$ python -q
>>> import numpy as np
>>> import numpy.linalg as la
>>> np.set_printoptions(precision=2, suppress=True, linewidth=200, legacy="1.25")
>>> E = np.array([[0.5, 0.4, 1.4],
...     [1.0, -0.5, 0.2],
...     [2.6, 3.1, 0.8],
...     [-0.4, -0.2, -0.1]])
>>> E
array([[ 0.5,  0.4,  1.4],
       [ 1. , -0.5,  0.2],
       [ 2.6,  3.1,  0.8],
       [-0.4, -0.2, -0.1]])
>>> x0 = np.array([3, 2, 0])
>>> rhs = E @ x0
>>> np.round(la.pinv(E) @ E, 2) + 0
array([[1., 0., 0.],
       [0., 1., 0.],
       [0., 0., 1.]])
>>> try:
...     la.solve(E, rhs)
... except la.LinAlgError as e:
...     print(repr(e))
... 
LinAlgError('Last 2 dimensions of the array must be square')
>>> rng = np.random.default_rng(734996)
>>> rhs = rhs + 0.05 * rng.normal(size=4)
>>> rhs
array([ 2.29,  1.92, 13.99, -1.54])
>>> b, *_ = la.lstsq(E, rhs)
>>> round(la.norm(rhs - E @ b), 2)
0.04
>>> b.round(2) + 0
array([2.94, 2.05, 0.  ])
>>> np.round(E.T @ (rhs - E @ b), 2) + 0
array([0., 0., 0.])
>>> x0 = np.array([1, 2, 0])
>>> rhs = E @ x0
>>> b, lr = np.zeros(3), 1 / la.norm(E, 2) ** 2
>>> for i in range(8):
...     b -= lr * E.T @ (E @ b - rhs)
...     if i % 2 == 0: print(i, round(la.norm(E @ b - rhs), 2))
... 
0 0.95
2 0.79
4 0.65
6 0.54
>>> round(la.cond(E), 2)
4.18
>>> hat = E @ la.solve(E.T @ E, E.T)
>>> hat @ E[:, 2]
array([ 1.4,  0.2,  0.8, -0.1])
>>> la.matrix_rank(np.eye(4) - hat)
1
>>> np.diag(hat)
array([1.  , 0.97, 0.99, 0.03])
>>> hat.round(2) + 0
array([[ 1.  ,  0.  ,  0.  ,  0.  ],
       [ 0.  ,  0.97, -0.01, -0.16],
       [ 0.  , -0.01,  0.99, -0.09],
       [ 0.  , -0.16, -0.09,  0.03]])
>>> round(np.trace(hat), 2)
3.0
>>> q, Rm = la.qr(E)
>>> Rm
array([[-2.86, -2.74, -1.06],
       [ 0.  ,  1.59,  0.04],
       [ 0.  ,  0.  ,  1.24]])
>>> np.allclose(Rm.T @ Rm, E.T @ E)
True
>>> np.round(abs(Rm[0, 0]), 2), np.round(la.norm(E[:, 0]), 2)
(2.86, 2.86)
>>> np.abs(np.diag(Rm))
array([2.86, 1.59, 1.24])
>>> np.trace(q @ q.T)
3.0
>>> x0 = np.array([1, 7, 9])
>>> (E @ x0).argmax()
2
>>> arr = np.load("layer7.npy")
>>> arr
array([[5., 0., 0., 0.],
       [0., 5., 0., 4.],
       [0., 0., 5., 0.],
       [0., 4., 0., 5.]])
>>> # symmetric
>>> B = arr[0, 0] * arr[1:] - np.outer(arr[1:, 0], arr[0])
>>> B
array([[ 0., 25.,  0., 20.],
       [ 0.,  0., 25.,  0.],
       [ 0., 20.,  0., 25.]])
>>> la.matrix_rank(B), la.matrix_rank(arr)
(3, 4)
